% python3 -q
>>> import numpy as np
>>> np.set_printoptions(suppress=True, linewidth=100)
>>> X = np.maximum(np.array([[1, -2],
...     [0, 2],
...     [0, -3],
...     [-2, 3],
...     [-1, -2],
...     [1, 1],
...     [1, 2],
...     [3, 2],
...     [3, -2],
...     [-1, 1],
...     [1, 2],
...     [-3, 0],
...     [-3, 3],
...     [1, -3],
...     [0, 1],
...     [2, 1],
...     [3, -2],
...     [0, -3],
...     [2, -3],
...     [-3, -2],
...     [1, -2],
...     [-1, -3],
...     [2, -2],
...     [-2, -1],
...     [-3, 2],
...     [-1, -1]]) @ np.array([[-2, 1, 1], [1, 2, 1]]) + np.array([0, 4, 3]), 0)
>>> X
array([[ 0,  1,  2],
       [ 2,  8,  5],
       [ 0,  0,  0],
       [ 7,  8,  4],
       [ 0,  0,  0],
       [ 0,  7,  5],
       [ 0,  9,  6],
       [ 0, 11,  8],
       [ 0,  3,  4],
       [ 3,  5,  3],
       [ 0,  9,  6],
       [ 6,  1,  0],
       [ 9,  7,  3],
       [ 0,  0,  1],
       [ 1,  6,  4],
       [ 0,  8,  6],
       [ 0,  3,  4],
       [ 0,  0,  0],
       [ 0,  0,  2],
       [ 4,  0,  0],
       [ 0,  1,  2],
       [ 0,  0,  0],
       [ 0,  2,  3],
       [ 3,  0,  0],
       [ 8,  5,  2],
       [ 1,  1,  1]])
>>> x0 = np.array([6, 6, 6])
>>> X @ np.ones(3)
array([ 3., 15.,  0., 19.,  0., 12., 15., 19.,  7., 11., 15.,  7., 19.,  1., 11., 14.,  7.,  0.,
        2.,  4.,  3.,  0.,  5.,  3., 15.,  3.])
>>> X @ x0
array([ 18,  90,   0, 114,   0,  72,  90, 114,  42,  66,  90,  42, 114,   6,  66,  84,  42,   0,
        12,  24,  18,   0,  30,  18,  90,  18])
>>> X @ np.eye(3)[0]
array([0., 2., 0., 7., 0., 0., 0., 0., 0., 3., 0., 6., 9., 0., 1., 0., 0., 0., 0., 4., 0., 0., 0.,
       3., 8., 1.])
>>> X * x0
array([[ 0,  6, 12],
       [12, 48, 30],
       [ 0,  0,  0],
       [42, 48, 24],
       [ 0,  0,  0],
       [ 0, 42, 30],
       [ 0, 54, 36],
       [ 0, 66, 48],
       [ 0, 18, 24],
       [18, 30, 18],
       [ 0, 54, 36],
       [36,  6,  0],
       [54, 42, 18],
       [ 0,  0,  6],
       [ 6, 36, 24],
       [ 0, 48, 36],
       [ 0, 18, 24],
       [ 0,  0,  0],
       [ 0,  0, 12],
       [24,  0,  0],
       [ 0,  6, 12],
       [ 0,  0,  0],
       [ 0, 12, 18],
       [18,  0,  0],
       [48, 30, 12],
       [ 6,  6,  6]])
>>> (X @ x0).argmax()
np.int64(3)
>>> np.sign((X @ x0).round(6))
array([1, 1, 0, 1, 0, 1, 1, 1, 1, 1, 1, 1, 1, 1, 1, 1, 1, 0, 1, 1, 1, 0, 1, 1, 1, 1])
>>> np.einsum("ij,j->i", X, x0)
array([ 18,  90,   0, 114,   0,  72,  90, 114,  42,  66,  90,  42, 114,   6,  66,  84,  42,   0,
        12,  24,  18,   0,  30,  18,  90,  18])
>>> x0 = np.array([2, 0, 3])
>>> rhs = X @ x0
>>> beta, lr = np.zeros(3), 1 / np.linalg.norm(X, 2) ** 2
>>> for i in range(8):
...     beta -= lr * X.T @ (X @ beta - rhs)
...     if i % 2 == 0: print(i, round(np.linalg.norm(X @ beta - rhs), 2))
... 
0 15.1
2 11.91
4 10.23
6 9.34
>>> beta.round(2)
array([1.42, 1.47, 1.1 ])
>>> O, vecs = np.linalg.qr(X[:, :2])[0], np.linalg.qr(X[:, 2:])[0]
>>> sv = np.linalg.svd(O.T @ vecs, compute_uv=False)
>>> np.round(np.degrees(np.arccos(sv.clip(0, 1))), 2)
array([14.14])
>>> sv.round(2)
array([0.97])
>>> (sv > 0.9).sum()
np.int64(1)
>>> x0 = np.array([2, -2, 1])
>>> rhs = X @ x0
>>> np.round(np.linalg.solve(X.T @ X, X.T @ rhs), 2)
array([ 2., -2.,  1.])
>>> np.round(np.linalg.lstsq(X, rhs)[0], 2)
array([ 2., -2.,  1.])
>>> rhs
array([  0,  -7,   0,   2,   0,  -9, -12, -14,  -2,  -1, -12,  10,   7,   1,  -6, -10,  -2,   0,
         2,   8,   0,   0,  -1,   6,   8,   1])
>>> rng = np.random.default_rng(83)
>>> rhs = rhs + 0.02 * rng.normal(size=26)
>>> rhs.round(2) + 0
array([ -0.03,  -7.01,   0.  ,   2.01,  -0.02,  -8.98, -12.  , -14.01,  -2.03,  -1.01, -11.99,
        10.01,   7.02,   0.99,  -5.98, -10.  ,  -1.97,   0.  ,   1.98,   7.99,   0.  ,   0.01,
        -0.99,   5.99,   8.  ,   1.02])
>>> beta, *_ = np.linalg.lstsq(X, rhs)
>>> [round(float(np.linalg.norm(np.linalg.solve(X.T @ X + lam * np.eye(3), X.T @ rhs))), 2) for lam in (0, 1, 10, 100)]
[3.0, 2.86, 2.24, 1.37]
>>> beta.round()
array([ 2., -2.,  1.])
>>> Y = np.array([[3, 4, 2]])
>>> mat = Y.T @ Y
>>> mat
array([[ 9, 12,  6],
       [12, 16,  8],
       [ 6,  8,  4]])
>>> Uu, sv, vt = np.linalg.svd(mat)
>>> vecs = vt[:(sv > 1e-8).sum()]
>>> x0 = mat[0] + 5 * mat[1] + rng.integers(2) * np.eye(3)[1]
>>> x0
array([69., 92., 46.])
>>> round(float(np.linalg.norm(x0 - vecs.T @ vecs @ x0)), 2)
0.0
>>> np.linalg.matrix_rank(np.vstack([mat, x0]))
np.int64(1)
>>> np.unravel_index(np.abs(mat).argmax(), mat.shape)
(np.int64(1), np.int64(1))
>>> mat - mat[0]
array([[ 0,  0,  0],
       [ 3,  4,  2],
       [-3, -4, -2]])
>>> np.linalg.rank(mat)
Traceback (most recent call last):
  File "<python-input-44>", line 1, in <module>
    np.linalg.rank(mat)
    ^^^^^^^^^^^^^^
AttributeError: module 'numpy.linalg' has no attribute 'rank'
>>> evals, vecs = np.linalg.eigh(mat)
>>> x0 = np.array([2, 1, 2])
>>> x0 @ mat @ x0
np.int64(196)
>>> np.abs(mat).sum(axis=1).max(), round(float(np.abs(evals).max()), 2)
(np.int64(36), 29.0)
>>> (np.sign(vecs[:, -1].round(6)) == np.sign(vecs[0, -1].round(6))).astype(int)
array([1, 1, 1])
>>> np.round(vecs * np.abs(evals) @ vecs.T, 2)
array([[ 9., 12.,  6.],
       [12., 16.,  8.],
       [ 6.,  8.,  4.]])
>>> J = np.load("mat.npy")
>>> J
array([[ 1,  1,  4],
       [ 1,  1,  4],
       [ 4,  4, 16]])
>>> W1 = np.array([[3, 1, 0, 0, 2, 3], [-2, -2, 3, 1, 1, -2], [3, 3, -2, 1, 1, 2]])
>>> beta = np.array([3, 0, 1, -2, -2, -2])
>>> hid = np.maximum(J @ W1 + beta, 0)
>>> (hid > 0).mean(axis=0)
array([1., 1., 0., 1., 1., 1.])
>>> (hid > 0).astype(int)
array([[1, 1, 0, 1, 1, 1],
       [1, 1, 0, 1, 1, 1],
       [1, 1, 0, 1, 1, 1]])
>>> hid
array([[16, 11,  0,  3,  5,  7],
       [16, 11,  0,  3,  5,  7],
       [55, 44,  0, 18, 26, 34]])
>>> C = np.array([[-1, -1, 1],
...     [1, 1, 1],
...     [-2, -1, 0],
...     [-2, -1, 1],
...     [1, -2, 2],
...     [-1, -2, -1]])
>>> hid @ C
array([[ -13,  -32,   33],
       [ -13,  -32,   33],
       [ -55, -149,  135]])
>>> np.round(J @ np.linalg.pinv(J) @ J, 2)
array([[ 1.,  1.,  4.],
       [ 1.,  1.,  4.],
       [ 4.,  4., 16.]])
>>> np.abs(np.diag(np.linalg.qr(J)[1])) > 1e-9
array([ True, False, False])
>>> r = np.linalg.matrix_rank(J)
>>> r
np.int64(1)
>>> N = np.linalg.svd(J)[2][r:].T
>>> [int(np.linalg.matrix_rank(J[:, :j + 1])) for j in range(3)]
[1, 1, 1]
>>> N.shape
(3, 2)
>>> round(np.linalg.det(2 * mat), 2), np.round(np.linalg.det(mat), 2)
(np.float64(0.0), np.float64(0.0))
>>> np.einsum("ii->", mat)
np.int64(29)
>>> round(np.linalg.det(mat.T), 2)
np.float64(0.0)
>>> np.round(np.linalg.eigvals(mat), 2) + 0
array([29.,  0.,  0.])
>>> np.kron(np.eye(2, dtype=int), mat)
array([[ 9, 12,  6,  0,  0,  0],
       [12, 16,  8,  0,  0,  0],
       [ 6,  8,  4,  0,  0,  0],
       [ 0,  0,  0,  9, 12,  6],
       [ 0,  0,  0, 12, 16,  8],
       [ 0,  0,  0,  6,  8,  4]])
>>> hat = np.triu(np.array([[0, 4, 1], [4, 1, -3], [-4, -3, 0]]), 1) + np.eye(3)
>>> Y = hat @ J @ np.linalg.inv(hat)
>>> np.round(np.poly(Y), 2) + 0
array([  1., -18.,   0.,   0.])
>>> np.linalg.matrix_rank(Y)
np.int64(1)
>>> hat @ J - J @ hat
array([[  8.,   4.,  34.],
       [-12., -16., -46.],
       [  0., -16.,   8.]])
>>> round(np.linalg.det(Y), 2)
np.float64(0.0)
>>> W0 = np.array([[0.6, 0.1, 0.3, 0.5, -1.3], [-0.8, 0.9, 0.8, 1.2, -0.7]])
>>> W0[:, 4] *= 20
>>> W0
array([[  0.6,   0.1,   0.3,   0.5, -26. ],
       [ -0.8,   0.9,   0.8,   1.2, -14. ]])
>>> np.linalg.matrix_rank(W0, rtol=0.1)
np.int64(1)
>>> np.linalg.cond(W0) > 100
np.False_
>>> [round(float(x), 2) for x in np.linalg.svd(W0, compute_uv=False)[:3]]
[29.56, 1.59]
>>> Uu, sv, vt = np.linalg.svd(W0)
>>> np.argmax(sv[:-1] / (sv[1:] + 1e-6)) + 1
np.int64(1)
>>> Y = Uu[:, :1] @ np.diag(sv[:1]) @ vt[:1]
>>> round(np.linalg.norm(W0 - Y, 2), 2), round(sv[1], 2)
(np.float64(1.59), np.float64(1.59))
>>> def softmax(z):
...     e = np.exp(z - z.max(axis=-1, keepdims=True))
...     return e / e.sum(axis=-1, keepdims=True)
... 
>>> np.round(softmax(W0[0]), 2) + 0
array([0.31, 0.19, 0.23, 0.28, 0.  ])
>>> np.round(softmax(W0[0] + 3), 2) + 0
array([0.31, 0.19, 0.23, 0.28, 0.  ])
>>> scores = W0 @ W0.T / np.sqrt(5)
>>> softmax(scores).round(6).argmax(axis=1)
array([0, 0])
>>> np.round(softmax(scores + np.triu(np.full(scores.shape, -np.inf), 1)), 2) + 0
array([[1., 0.],
       [1., 0.]])
>>> x0 = np.array([7, 2, 4, 5, 4])
>>> a = np.maximum(W0 @ x0, 0)
>>> W0.T @ a
array([0., 0., 0., 0., 0.])
>>> np.maximum(W0 @ (3 * x0), 0)
array([0., 0.])
>>> np.flatnonzero(a > 1e-9)
array([], dtype=int64)
>>> np.tanh(W0 @ x0)
array([-1., -1.])
>>> np.round(np.maximum(W0 @ x0, 0) - np.maximum(-W0 @ x0, 0), 2)
array([-95.9, -50.6])
>>> blk = np.stack([W0, -1 * W0, W0[::-1]])
>>> np.round(np.linalg.norm(blk, axis=(1, 2)), 2)
array([29.6, 29.6, 29.6])
>>> np.einsum("bij,cij->bc", blk, blk)
array([[ 876.24, -876.24,  728.9 ],
       [-876.24,  876.24, -728.9 ],
       [ 728.9 , -728.9 ,  876.24]])
>>> (blk @ W0.T).shape
(3, 2, 2)
>>> blk.shape
(3, 2, 5)
>>> M = np.load("x.npy")
>>> M
array([[  9.45, -11.24,   5.5 ],
       [  3.74,  -6.51,   3.65],
       [  3.94,  -4.45,   4.09],
       [  8.98, -11.68,   6.29],
       [  9.7 , -10.75,   6.54],
       [  5.46,  -5.78,   4.18],
       [  1.96,  -4.02,   4.14],
       [ 11.46, -11.15,   4.28],
       [  5.57,  -7.48,   4.03],
       [  4.87,  -6.51,   4.14],
       [ 10.96, -11.47,   6.16],
       [  9.7 , -11.58,   4.21],
       [ 11.8 ,  -9.9 ,   5.96],
       [  4.05,  -6.61,   5.17],
       [ 11.8 , -10.48,   7.03],
       [  9.47, -11.35,   3.94],
       [ 11.45, -10.95,   6.28],
       [ 10.41, -11.51,   5.8 ],
       [  3.67,  -6.5 ,   3.78],
       [ 10.09, -10.3 ,   5.47],
       [ 10.49,  -9.88,   5.87],
       [  2.53,  -5.21,   3.97],
       [  9.94,  -9.38,   4.17],
       [ 10.8 , -11.5 ,   4.13],
       [  4.01,  -6.18,   3.24]])
>>> Uu, sv, vt = np.linalg.svd(M)
>>> sv.round(2)
array([67.22,  6.67,  4.29])
>>> Y = Uu[:, :1] @ np.diag(sv[:1]) @ vt[:1]
>>> np.linalg.matrix_rank(M, rtol=0.05)
np.int64(3)
>>> z = M[:, 0] > np.median(M[:, 0])
>>> f = M[z].mean(axis=0) - M[~z].mean(axis=0)
>>> f.round(2)
array([ 5.51, -3.54,  1.17])
>>> x0 = np.array([-4, -1, 7])
>>> rhs = M @ x0
>>> np.round(np.linalg.solve(M.T @ M, M.T @ rhs), 2)
array([-4., -1.,  7.])
>>> try:
...     np.linalg.solve(M, rhs)
... except np.linalg.LinAlgError as e:
...     print("failed:", e)
... 
failed: Last 2 dimensions of the array must be square
>>> np.round(np.linalg.pinv(M) @ M, 2) + 0
array([[1., 0., 0.],
       [0., 1., 0.],
       [0., 0., 1.]])
>>> rhs = rhs + 0.3 * rng.normal(size=25)
>>> rhs.round(2)
array([12.07, 17.32, 16.84, 19.87, 17.76, 13.1 , 25.23, -4.91, 13.35, 16.11, 10.66,  2.31,  4.68,
       26.18, 12.32,  0.49,  9.37, 10.76, 18.47,  8.43,  8.88, 23.34, -0.91, -3.6 , 12.94])
>>> beta, *_ = np.linalg.lstsq(M, rhs)
>>> np.round(np.linalg.norm(rhs - M @ beta), 2)
np.float64(1.43)
>>> [round(float(np.linalg.norm(np.linalg.solve(M.T @ M + lam * np.eye(3), M.T @ rhs))), 2) for lam in (0, 1, 10, 100)]
[8.17, 7.98, 6.61, 2.55]
>>> beta.round()
array([-4., -1.,  7.])
>>> hat = M @ np.linalg.solve(M.T @ M, M.T)
>>> np.round(np.linalg.eigvalsh(hat), 2) + 0
array([0., 0., 0., 0., 0., 0., 0., 0., 0., 0., 0., 0., 0., 0., 0., 0., 0., 0., 0., 0., 0., 0., 1.,
       1., 1.])
>>> np.round(np.diag(hat), 2)
array([0.08, 0.11, 0.1 , 0.11, 0.08, 0.06, 0.17, 0.16, 0.05, 0.05, 0.07, 0.19, 0.23, 0.16, 0.24,
       0.21, 0.11, 0.06, 0.11, 0.06, 0.11, 0.14, 0.09, 0.17, 0.07])
>>> Y = np.c_[M[:, :1] @ np.array([[0]]), np.array([9, -2, -7, 3, -4, -3, -6, -1, 4, 6, 8, -3, 7, 6, -1, 6, -1, -7, -3, -7, 5, -8, 8, -1, -7])]
>>> Y
array([[ 0.,  9.],
       [ 0., -2.],
       [ 0., -7.],
       [ 0.,  3.],
       [ 0., -4.],
       [ 0., -3.],
       [ 0., -6.],
       [ 0., -1.],
       [ 0.,  4.],
       [ 0.,  6.],
       [ 0.,  8.],
       [ 0., -3.],
       [ 0.,  7.],
       [ 0.,  6.],
       [ 0., -1.],
       [ 0.,  6.],
       [ 0., -1.],
       [ 0., -7.],
       [ 0., -3.],
       [ 0., -7.],
       [ 0.,  5.],
       [ 0., -8.],
       [ 0.,  8.],
       [ 0., -1.],
       [ 0., -7.]])
>>> np.linalg.matrix_rank(np.c_[M, Y])
np.int64(4)
>>> np.round(np.linalg.norm(Y - M @ np.linalg.lstsq(M, Y)[0], axis=0), 2)
array([ 0.  , 26.31])
>>> np.linalg.matrix_rank(Y)
np.int64(1)
>>> K = np.load("run10.npy")
>>> K
array([[ 2,  0, -3, -3, -2,  3, -2],
       [ 0,  2,  0, -3, -3, -2,  3],
       [-3,  0,  2,  0, -3, -3, -2],
       [-3, -3,  0,  2,  0, -3, -3],
       [-2, -3, -3,  0,  2,  0, -3],
       [ 3, -2, -3, -3,  0,  2,  0],
       [-2,  3, -2, -3, -3,  0,  2]])
>>> evals, vecs = np.linalg.eigh(K)
>>> x0 = np.array([2, -3, 2, 3, 1, -2, 2])
>>> (np.sign(vecs[:, -1].round(6)) == np.sign(vecs[0, -1].round(6))).astype(int)
array([1, 1, 0, 0, 0, 1, 1])
>>> np.abs(K).sum(axis=1).max(), round(float(np.abs(evals).max()), 2)
(np.int64(15), 10.25)
>>> x0 @ K @ x0
np.int64(-42)
>>> x0 @ K @ x0 / (x0 @ x0), round(float(evals[0]), 2), round(float(evals[-1]), 2)
(np.float64(-1.2), -6.93, 10.25)
